$ python3 -q
>>> import numpy as np
>>> np.set_printoptions(suppress=True, linewidth=140)
>>> feats = np.load("x.npy")
>>> feats
array([[1.  , 0.7 , 0.49, 0.34, 0.24],
       [0.7 , 1.  , 0.7 , 0.49, 0.34],
       [0.49, 0.7 , 1.  , 0.7 , 0.49],
       [0.34, 0.49, 0.7 , 1.  , 0.7 ],
       [0.24, 0.34, 0.49, 0.7 , 1.  ]])
>>> ev, V = np.linalg.eig(feats)
>>> np.round(np.sort(np.linalg.eigvals(feats @ feats)), 2)
array([0.04, 0.06, 0.19, 1.03, 9.61])
>>> L = np.linalg.cholesky(feats)
>>> L.round(2)
array([[1.  , 0.  , 0.  , 0.  , 0.  ],
       [0.7 , 0.71, 0.  , 0.  , 0.  ],
       [0.49, 0.5 , 0.71, 0.  , 0.  ],
       [0.34, 0.35, 0.5 , 0.71, 0.  ],
       [0.24, 0.24, 0.35, 0.5 , 0.71]])
>>> np.round(np.diag(L) ** 2, 2)
array([1.  , 0.51, 0.51, 0.51, 0.51])
>>> np.linalg.eigvalsh(feats).min() > 0
np.True_
>>> mat = np.array([[-1, -4, 0, 0, 0, 0],
...     [-2, -2, 0, 0, 0, 0],
...     [-4, 2, 0, 0, 0, 0],
...     [0, 0, -1, -4, 0, 0],
...     [0, 0, -2, -2, 0, 0],
...     [0, 0, -4, 2, 0, 0],
...     [0, 0, 0, 0, -1, -4],
...     [0, 0, 0, 0, -2, -2],
...     [0, 0, 0, 0, -4, 2]])
>>> mat
array([[-1, -4,  0,  0,  0,  0],
       [-2, -2,  0,  0,  0,  0],
       [-4,  2,  0,  0,  0,  0],
       [ 0,  0, -1, -4,  0,  0],
       [ 0,  0, -2, -2,  0,  0],
       [ 0,  0, -4,  2,  0,  0],
       [ 0,  0,  0,  0, -1, -4],
       [ 0,  0,  0,  0, -2, -2],
       [ 0,  0,  0,  0, -4,  2]])
>>> r0 = np.array([-1, 2])
>>> np.correlate(mat[8], mat[5], "full")
array([ 0,  0,  0,  0,  0,  0, -8, 20, -8,  0,  0])
>>> np.polyval(r0, mat[8])
array([2, 2, 2, 2, 6, 0])
>>> np.array([np.convolve(row, r0, "same") for row in mat])
array([[  1,   2,  -8,   0,   0,   0],
       [  2,  -2,  -4,   0,   0,   0],
       [  4, -10,   4,   0,   0,   0],
       [  0,   0,   1,   2,  -8,   0],
       [  0,   0,   2,  -2,  -4,   0],
       [  0,   0,   4, -10,   4,   0],
       [  0,   0,   0,   0,   1,   2],
       [  0,   0,   0,   0,   2,  -2],
       [  0,   0,   0,   0,   4, -10]])
>>> Y = mat / np.linalg.norm(mat, axis=1, keepdims=True)
>>> gram = Y @ Y.T
>>> np.argwhere(np.triu(np.abs(gram) > 0.95, 1))
array([], shape=(0, 2), dtype=int64)
>>> gram[0].round(2)
array([ 1.  ,  0.86, -0.22,  0.  ,  0.  ,  0.  ,  0.  ,  0.  ,  0.  ])
>>> round(float(np.degrees(np.arccos(np.clip(gram[0, 1], -1, 1)))), 2)
30.96
>>> gram.round(2)
array([[ 1.  ,  0.86, -0.22,  0.  ,  0.  ,  0.  ,  0.  ,  0.  ,  0.  ],
       [ 0.86,  1.  ,  0.32,  0.  ,  0.  ,  0.  ,  0.  ,  0.  ,  0.  ],
       [-0.22,  0.32,  1.  ,  0.  ,  0.  ,  0.  ,  0.  ,  0.  ,  0.  ],
       [ 0.  ,  0.  ,  0.  ,  1.  ,  0.86, -0.22,  0.  ,  0.  ,  0.  ],
       [ 0.  ,  0.  ,  0.  ,  0.86,  1.  ,  0.32,  0.  ,  0.  ,  0.  ],
       [ 0.  ,  0.  ,  0.  , -0.22,  0.32,  1.  ,  0.  ,  0.  ,  0.  ],
       [ 0.  ,  0.  ,  0.  ,  0.  ,  0.  ,  0.  ,  1.  ,  0.86, -0.22],
       [ 0.  ,  0.  ,  0.  ,  0.  ,  0.  ,  0.  ,  0.86,  1.  ,  0.32],
       [ 0.  ,  0.  ,  0.  ,  0.  ,  0.  ,  0.  , -0.22,  0.32,  1.  ]])
>>> np.round(np.linalg.pinv(mat), 2) + 0
array([[-0.05, -0.1 , -0.19,  0.  ,  0.  ,  0.  ,  0.  ,  0.  ,  0.  ],
       [-0.17, -0.08,  0.08,  0.  ,  0.  ,  0.  ,  0.  ,  0.  ,  0.  ],
       [ 0.  ,  0.  ,  0.  , -0.05, -0.1 , -0.19,  0.  ,  0.  ,  0.  ],
       [ 0.  ,  0.  ,  0.  , -0.17, -0.08,  0.08,  0.  ,  0.  ,  0.  ],
       [ 0.  ,  0.  ,  0.  ,  0.  ,  0.  ,  0.  , -0.05, -0.1 , -0.19],
       [ 0.  ,  0.  ,  0.  ,  0.  ,  0.  ,  0.  , -0.17, -0.08,  0.08]])
>>> mat.T @ mat
array([[21,  0,  0,  0,  0,  0],
       [ 0, 24,  0,  0,  0,  0],
       [ 0,  0, 21,  0,  0,  0],
       [ 0,  0,  0, 24,  0,  0],
       [ 0,  0,  0,  0, 21,  0],
       [ 0,  0,  0,  0,  0, 24]])
>>> np.round(np.linalg.norm(mat, axis=0), 2)
array([4.58, 4.9 , 4.58, 4.9 , 4.58, 4.9 ])
>>> np.round(np.linalg.svd(mat, compute_uv=False), 2)
array([4.9 , 4.9 , 4.9 , 4.58, 4.58, 4.58])
>>> x = np.array([2, -2, -1, 1, -2, 1])
>>> a = np.maximum(mat @ x, 0)
>>> a
array([ 6,  0,  0,  0,  0,  6,  0,  2, 10])
>>> mat * (a > 1e-9)[:, None]
array([[-1, -4,  0,  0,  0,  0],
       [ 0,  0,  0,  0,  0,  0],
       [ 0,  0,  0,  0,  0,  0],
       [ 0,  0,  0,  0,  0,  0],
       [ 0,  0,  0,  0,  0,  0],
       [ 0,  0, -4,  2,  0,  0],
       [ 0,  0,  0,  0,  0,  0],
       [ 0,  0,  0,  0, -2, -2],
       [ 0,  0,  0,  0, -4,  2]])
>>> np.maximum(mat @ x, 0) - np.maximum(-mat @ x, 0)
array([  6,   0, -12,  -3,   0,   6,  -2,   2,  10])
